In [1]: import numpy as np

In [2]: import numpy.linalg as la

In [3]: np.set_printoptions(precision=3, suppress=True, linewidth=120)

In [4]: rd = lambda a: np.round(a, 3) + 0

In [5]: feats = np.load("case13.npy")

In [6]: feats
Out[6]: 
array([[-1.,  1.,  0.,  0.,  0.,  0.,  0.,  0.,  0.],
       [ 0., -1.,  1.,  0.,  0.,  0.,  0.,  0.,  0.],
       [ 0.,  0., -1.,  1.,  0.,  0.,  0.,  0.,  0.],
       [ 0.,  0.,  0., -1.,  1.,  0.,  0.,  0.,  0.],
       [ 0.,  0.,  0.,  0., -1.,  1.,  0.,  0.,  0.],
       [ 0.,  0.,  0.,  0.,  0., -1.,  1.,  0.,  0.],
       [ 0.,  0.,  0.,  0.,  0.,  0., -1.,  1.,  0.],
       [ 0.,  0.,  0.,  0.,  0.,  0.,  0., -1.,  1.],
       [ 0.,  0.,  0.,  0.,  0.,  0.,  0.,  0., -1.]])

In [7]: x = np.array([8, 9, 8, 0, -3, 6, -8, 2, 7])

In [8]: rhs = feats @ x

In [9]: b, lr = np.zeros(9), 1 / la.norm(feats, 2) ** 2

In [10]: for i in range(6):
    ...:     b -= lr * feats.T @ (feats @ b - rhs)
    ...:     if i % 1 == 0: print(i, round(la.norm(feats @ b - rhs), 3))
    ...: 
0 8.165
1 5.364
2 4.425
3 3.929
4 3.583
5 3.315

In [11]: rd(la.cond(feats))
Out[11]: np.float64(11.944)

In [12]: x = np.array([-2, -1, -1, -2, 3, 1, -3, -3, -2])

In [13]: rhs = feats @ x

In [14]: rhs
Out[14]: array([ 1.,  0., -1.,  5., -2., -4.,  0.,  1.,  2.])

In [15]: rd(la.solve(feats.T, feats[3]))
Out[15]: array([0., 0., 0., 1., 0., 0., 0., 0., 0.])
